In [1]: import numpy as np

In [2]: from numpy import linalg as LA

In [3]: np.set_printoptions(precision=3, suppress=True, linewidth=140, floatmode="fixed")

In [4]: def rd(a):
   ...:     return np.round(a, 3) + 0
   ...: 

In [5]: F = np.load("sample11.npy")

In [6]: rd(F)
Out[6]: 
array([[-0.946, -0.322, -0.036],
       [ 0.167, -0.388, -0.907],
       [ 0.278, -0.864,  0.421]])

In [7]: t3 = np.stack([F, -3 * F, F[::-1]])

In [8]: (t3 @ F.T).shape
Out[8]: (3, 3, 3)

In [9]: rd(np.einsum("bij,cij->bc", t3, t3))
Out[9]: 
array([[ 3.000, -9.000,  1.000],
       [-9.000, 27.000, -3.000],
       [ 1.000, -3.000,  3.000]])

In [10]: rd(LA.norm(t3, axis=(1, 2)))
Out[10]: array([1.732, 5.196, 1.732])

In [11]: E = np.arange(42).reshape(6, 7) + 2

In [12]: E
Out[12]: 
array([[ 2,  3,  4,  5,  6,  7,  8],
       [ 9, 10, 11, 12, 13, 14, 15],
       [16, 17, 18, 19, 20, 21, 22],
       [23, 24, 25, 26, 27, 28, 29],
       [30, 31, 32, 33, 34, 35, 36],
       [37, 38, 39, 40, 41, 42, 43]])

In [13]: W = np.array([[7, 3, -6, 3],
    ...:     [1, -6, 0, -6],
    ...:     [7, -2, -6, -3],
    ...:     [2, -9, -1, 8],
    ...:     [-5, -1, 4, 2],
    ...:     [4, -8, 7, 1],
    ...:     [4, -5, -4, 6]])

In [14]: beta = np.array([3, 1, 0, 3])

In [15]: H = np.maximum(E @ W + beta, 0)

In [16]: (H > 0).astype(int)
Out[16]: 
array([[1, 0, 0, 1],
       [1, 0, 0, 1],
       [1, 0, 0, 1],
       [1, 0, 0, 1],
       [1, 0, 0, 1],
       [1, 0, 0, 1]])

In [17]: Z = np.array([[0, 0, 0], [1, 0, 2], [0, 3, 3], [2, 0, 3]])

In [18]: W @ Z
Out[18]: 
array([[  9, -18,  -3],
       [-18,   0, -30],
       [ -8, -18, -31],
       [  7,  -3,   3],
       [  3,  12,  16],
       [ -6,  21,   8],
       [  7, -12,  -4]])

In [19]: vec = np.array([0, 1, 2, 1, 1, -2, 2])

In [20]: E @ np.ones(7)
Out[20]: array([ 35.000,  84.000, 133.000, 182.000, 231.000, 280.000])

In [21]: np.sign((E @ vec).round(6))
Out[21]: array([1, 1, 1, 1, 1, 1])

In [22]: E @ np.eye(7)[0]
Out[22]: array([ 2.000,  9.000, 16.000, 23.000, 30.000, 37.000])

In [23]: (E @ vec).argmax()
Out[23]: np.int64(5)

In [24]: U, sv, VT = LA.svd(E)

In [25]: rd(sv)
Out[25]: array([165.518,   6.067,   0.000,   0.000,   0.000,   0.000])

In [26]: A2 = U[:, :2] @ np.diag(sv[:2]) @ VT[:2]

In [27]: LA.matrix_rank(E, rtol=0.05)
Out[27]: np.int64(1)

In [28]: rd(LA.norm(E - A2, 2)), rd(sv[2])
Out[28]: (np.float64(0.0), np.float64(0.0))

In [29]: rd(A2)
Out[29]: 
array([[ 2.000,  3.000,  4.000,  5.000,  6.000,  7.000,  8.000],
       [ 9.000, 10.000, 11.000, 12.000, 13.000, 14.000, 15.000],
       [16.000, 17.000, 18.000, 19.000, 20.000, 21.000, 22.000],
       [23.000, 24.000, 25.000, 26.000, 27.000, 28.000, 29.000],
       [30.000, 31.000, 32.000, 33.000, 34.000, 35.000, 36.000],
       [37.000, 38.000, 39.000, 40.000, 41.000, 42.000, 43.000]])

In [30]: feats = np.array([[-1, 3, 1, -2, 3, -2],
    ...:     [-3, 3, 2, -1, -1, 2],
    ...:     [1, 2, -1, -1, -2, -2],
    ...:     [0, 2, -3, 0, 2, 0],
    ...:     [-3, 1, -1, -2, -3, -3],
    ...:     [-1, 3, 1, -2, 3, -2]])

In [31]: feats @ feats
Out[31]: 
array([[-14,   1,   5,  -4, -27,   1],
       [ -3,   7,   7,  -1,  -9,   7],
       [  0,  -3,   9,   5,   1,  14],
       [-15,   2,   5,  -3,  -2,   4],
       [ 11, -24,   6,  18, -12,  25],
       [-14,   1,   5,  -4, -27,   1]])

In [32]: rd(np.sort(np.abs(LA.eigvals(feats))))
Out[32]: array([0.000, 0.742, 2.690, 3.746, 5.806, 5.806])

In [33]: (feats + feats.T) / 2
Out[33]: 
array([[-1.000,  0.000,  1.000, -1.000,  0.000, -1.500],
       [ 0.000,  3.000,  2.000,  0.500,  0.000,  2.500],
       [ 1.000,  2.000, -1.000, -2.000, -1.500, -0.500],
       [-1.000,  0.500, -2.000,  0.000,  0.000, -1.000],
       [ 0.000,  0.000, -1.500,  0.000, -3.000,  0.000],
       [-1.500,  2.500, -0.500, -1.000,  0.000, -2.000]])

In [34]: feats.inv()
Traceback (most recent call last):
  Cell In[34], line 1
    feats.inv()
AttributeError: 'numpy.ndarray' object has no attribute 'inv'


In [35]: rd(LA.det(feats))
Out[35]: np.float64(0.0)

In [36]: (feats - feats.T) / 2
Out[36]: 
array([[ 0.000,  3.000,  0.000, -1.000,  3.000, -0.500],
       [-3.000,  0.000,  0.000, -1.500, -1.000, -0.500],
       [ 0.000,  0.000,  0.000,  1.000, -0.500, -1.500],
       [ 1.000,  1.500, -1.000,  0.000,  2.000,  1.000],
       [-3.000,  1.000,  0.500, -2.000,  0.000, -3.000],
       [ 0.500,  0.500,  1.500, -1.000,  3.000,  0.000]])

In [37]: W0 = np.loadtxt("test3.csv", delimiter=",")

In [38]: W0
Out[38]: 
array([[-1.854, -0.068,  0.447, -2.025],
       [-0.068, -0.450, -1.684, -0.875],
       [ 0.447, -1.684, -0.213,  0.778],
       [-2.025, -0.875,  0.778,  1.516]])

In [39]: ev, vecs = LA.eig(W0)

In [40]: rd(np.sort(LA.eigvals(W0 @ W0)))
Out[40]: array([0.999, 4.002, 9.003, 9.003])

In [41]: rd(np.prod(ev))
Out[41]: np.float64(18.0)

In [42]: rd(ev)
Out[42]: array([ 3.001,  0.999, -3.001, -2.000])

In [43]: r0 = np.array([9, 4])

In [44]: rd(np.correlate(W0[1], W0[2], "full"))
Out[44]: array([-0.053, -0.336, -1.100,  0.405,  2.821,  0.721, -0.391])

In [45]: rd(np.cross(W0[1, :3], W0[2, :3]))
Out[45]: array([-2.740, -0.767,  0.316])

In [46]: rd(np.polyval(r0, W0[1]))
Out[46]: array([  3.388,  -0.050, -11.156,  -3.875])

In [47]: rd(np.convolve(W0[1], r0))
Out[47]: array([ -0.612,  -4.322, -16.956, -14.611,  -3.500])

In [48]: rd(np.array([np.convolve(row, r0, "same") for row in W0]))
Out[48]: 
array([[-16.686,  -8.028,   3.751, -16.437],
       [ -0.612,  -4.322, -16.956, -14.611],
       [  4.023, -13.368,  -8.653,   6.150],
       [-18.225, -15.975,   3.502,  16.756]])

In [49]: A2 = LA.inv(W0)

In [50]: rd(A2)
Out[50]: 
array([[-0.079, -0.218,  0.248, -0.359],
       [-0.218,  0.049, -0.629,  0.059],
       [ 0.248, -0.629,  0.238, -0.154],
       [-0.359,  0.059, -0.154,  0.293]])

In [51]: rd(W0 @ A2)
Out[51]: 
array([[1.000, 0.000, 0.000, 0.000],
       [0.000, 1.000, 0.000, 0.000],
       [0.000, 0.000, 1.000, 0.000],
       [0.000, 0.000, 0.000, 1.000]])

In [52]: np.allclose(A2, W0.T)
Out[52]: False

In [53]: rd(LA.det(W0) * A2)
Out[53]: 
array([[ -1.426,  -3.930,   4.467,  -6.465],
       [ -3.930,   0.883, -11.322,   1.070],
       [  4.467, -11.322,   4.282,  -2.765],
       [ -6.465,   1.070,  -2.765,   5.273]])

In [54]: (np.abs(A2) > 1e-9).astype(int)
Out[54]: 
array([[1, 1, 1, 1],
       [1, 1, 1, 1],
       [1, 1, 1, 1],
       [1, 1, 1, 1]])

In [55]: rng = np.random.default_rng(3718)

In [56]: lab = rng.permutation(4)

In [57]: lab
Out[57]: array([3, 1, 0, 2])

In [58]: A2 = W0[lab][:, lab]

In [59]: rd(np.sort(np.abs(LA.eigvals(A2))))
Out[59]: array([0.999, 2.000, 3.001, 3.001])

In [60]: A2
Out[60]: 
array([[ 1.516, -0.875, -2.025,  0.778],
       [-0.875, -0.450, -0.068, -1.684],
       [-2.025, -0.068, -1.854,  0.447],
       [ 0.778, -1.684,  0.447, -0.213]])

In [61]: rd(np.trace(A2))
Out[61]: np.float64(-1.001)

In [62]: arr = np.loadtxt("block11.csv", delimiter=",")

In [63]: rd(arr)
Out[63]: 
array([[-1.353,  0.173, -0.276, -1.436],
       [-0.601, -1.837, -0.316,  0.406],
       [-1.203,  0.767, -0.479,  1.317],
       [-0.601, -0.087,  1.896,  0.192]])

In [64]: vec = np.array([1, 0, 0, 3])

In [65]: y = arr @ vec

In [66]: rd(y)
Out[66]: array([-5.662,  0.615,  2.750, -0.027])

In [67]: rd(LA.solve(arr, y))
Out[67]: array([1.000, 0.000, 0.000, 3.000])

In [68]: rd(LA.solve(arr, -3 * y))
Out[68]: array([-3.000,  0.000,  0.000, -9.000])

In [69]: rd(LA.solve(arr, arr[:, 2]))
Out[69]: array([0.000, 0.000, 1.000, 0.000])

In [70]: lab = rng.permutation(4)

In [71]: lab
Out[71]: array([2, 3, 1, 0])

In [72]: A2 = arr[lab][:, lab]

In [73]: rd(np.sort(np.abs(LA.eigvals(A2))))
Out[73]: array([2.000, 2.000, 2.000, 2.000])

In [74]: rd(np.diag(A2))
Out[74]: array([-0.479,  0.192, -1.837, -1.353])

In [75]: vec = np.array([3, 0, 1, 3])

In [76]: a = np.maximum(arr @ vec, 0)

In [77]: rd(arr.T @ a)
Out[77]: array([-0.401, -0.058,  1.263,  0.128])

In [78]: np.flatnonzero(a > 1e-9)
Out[78]: array([3])

In [79]: rd(a)
Out[79]: array([0.000, 0.000, 0.000, 0.666])

In [80]: vec = np.array([0, -1, 2, -1])

In [81]: rd(np.einsum("ij,j->i", arr, vec))
Out[81]: array([ 0.711,  0.798, -3.043,  3.688])

In [82]: X = np.diag(20 * np.array([-1, -3, 2, -2])) + np.array([[-1, -2, -3, -3], [1, -1, -2, 0], [1, 0, 1, 1], [-2, 3, -3, 1]])

In [83]: X
Out[83]: 
array([[-21,  -2,  -3,  -3],
       [  1, -61,  -2,   0],
       [  1,   0,  41,   1],
       [ -2,   3,  -3, -39]])

In [84]: P = np.triu(np.array([[3, -3, 1, 1], [-3, -3, -1, -1], [3, 3, 3, -1], [-2, -2, -3, -3]]), 1) + np.eye(4)

In [85]: A2 = P @ X @ LA.inv(P)

In [86]: P @ X - X @ P
Out[86]: 
array([[  -4.000,  123.000,   63.000,  -22.000],
       [   1.000,    0.000, -100.000,  -26.000],
       [   2.000,    0.000,    2.000,   79.000],
       [   0.000,   -6.000,    5.000,    2.000]])

In [87]: LA.matrix_rank(A2)
Out[87]: np.int64(4)

In [88]: A2
Out[88]: 
array([[ -25.000,  109.000,  175.000,  268.000],
       [   2.000,  -58.000, -100.000, -122.000],
       [   3.000,    6.000,   47.000,   90.000],
       [  -2.000,   -3.000,   -4.000,  -44.000]])

In [89]: np.trace(A2), np.trace(X)
Out[89]: (np.float64(-80.0), np.int64(-80))

In [90]: lab = rng.permutation(4)

In [91]: lab
Out[91]: array([0, 1, 3, 2])

In [92]: A2 = X[lab][:, lab]

In [93]: np.allclose(A2, X)
Out[93]: False

In [94]: Z = np.array([[-0.4, 0.6, -0.8, 0.1], [0.7, 0.3, 0.3, 0.4]])

In [95]: M = np.array([[9, 6],
    ...:     [9, -6],
    ...:     [-3, 6],
    ...:     [-2, 4],
    ...:     [-4, -4],
    ...:     [-5, -5],
    ...:     [0, -1],
    ...:     [4, -6],
    ...:     [-7, -6],
    ...:     [-4, 7],
    ...:     [4, 0],
    ...:     [9, 3],
    ...:     [-4, 7],
    ...:     [9, -9],
    ...:     [0, 8],
    ...:     [-1, 7],
    ...:     [-8, -6],
    ...:     [4, 9],
    ...:     [1, -9],
    ...:     [-2, 4],
    ...:     [-7, -3],
    ...:     [9, -2],
    ...:     [-4, -8],
    ...:     [-9, -1]]) @ Z + 0.02 * rng.normal(size=(24, 4))

In [96]: rd(M)
Out[96]: 
array([[ 0.590,  7.205, -5.392,  3.304],
       [-7.806,  3.614, -9.007, -1.535],
       [ 5.393, -0.027,  4.218,  2.084],
       [ 3.591, -0.023,  2.786,  1.392],
       [-1.189, -3.600,  1.996, -1.991],
       [-1.506, -4.479,  2.511, -2.498],
       [-0.673, -0.297, -0.319, -0.410],
       [-5.781,  0.593, -5.017, -2.004],
       [-1.409, -6.000,  3.801, -3.133],
       [ 6.497, -0.322,  5.297,  2.396],
       [-1.627,  2.402, -3.245,  0.365],
       [-1.506,  6.295, -6.296,  2.095],
       [ 6.480, -0.336,  5.337,  2.395],
       [-9.889,  2.699, -9.928, -2.695],
       [ 5.605,  2.391,  2.407,  3.165],
       [ 5.319,  1.489,  2.880,  2.698],
       [-0.988, -6.611,  4.620, -3.179],
       [ 4.720,  5.093, -0.488,  4.022],
       [-6.711, -2.093, -3.512, -3.470],
       [ 3.591,  0.028,  2.806,  1.358],
       [ 0.719, -5.100,  4.677, -1.859],
       [-5.007,  4.798, -7.799,  0.139],
       [-4.003, -4.801,  0.768, -3.570],
       [ 2.867, -5.707,  6.891, -1.274]])

In [97]: A2 = np.c_[M[:, :2] @ np.array([[-3, -2], [1, 3]]), np.array([2, 2, 0, 1, 0, 1, 1, 0, 0, 2, 0, 0, 1, 1, 0, 2, 0, 2, 1, 1, 1, 1, 1, 2])]

In [98]: rd(A2)
Out[98]: 
array([[  5.434,  20.433,   2.000],
       [ 27.032,  26.454,   2.000],
       [-16.206, -10.867,   0.000],
       [-10.797,  -7.251,   1.000],
       [ -0.034,  -8.422,   0.000],
       [  0.038, -10.427,   1.000],
       [  1.722,   0.454,   1.000],
       [ 17.935,  13.340,   0.000],
       [ -1.775, -15.183,   0.000],
       [-19.815, -13.961,   2.000],
       [  7.285,  10.462,   0.000],
       [ 10.813,  21.897,   0.000],
       [-19.777, -13.970,   1.000],
       [ 32.367,  27.876,   1.000],
       [-14.423,  -4.036,   0.000],
       [-14.469,  -6.172,   2.000],
       [ -3.646, -17.856,   0.000],
       [ -9.069,   5.837,   2.000],
       [ 18.040,   7.144,   1.000],
       [-10.743,  -7.096,   1.000],
       [ -7.257, -16.738,   1.000],
       [ 19.819,  24.408,   1.000],
       [  7.210,  -6.395,   1.000],
       [-14.309, -22.856,   2.000]])

In [99]: LA.matrix_rank(A2)
Out[99]: np.int64(3)

In [100]: rd(LA.lstsq(M, A2[:, 0])[0])
Out[100]: array([-3.000,  1.000,  0.000,  0.000])

In [101]: rd(LA.norm(LA.qr(M)[0].T @ A2, axis=0) ** 2 / ((A2 ** 2).sum(axis=0) + 1e-12))
Out[101]: array([1.000, 1.000, 0.112])

In [102]: LA.matrix_rank(np.c_[M, A2])
Out[102]: np.int64(5)

In [103]: rd(LA.norm(A2 - M @ LA.lstsq(M, A2)[0], axis=0))
Out[103]: array([0.000, 0.000, 5.494])
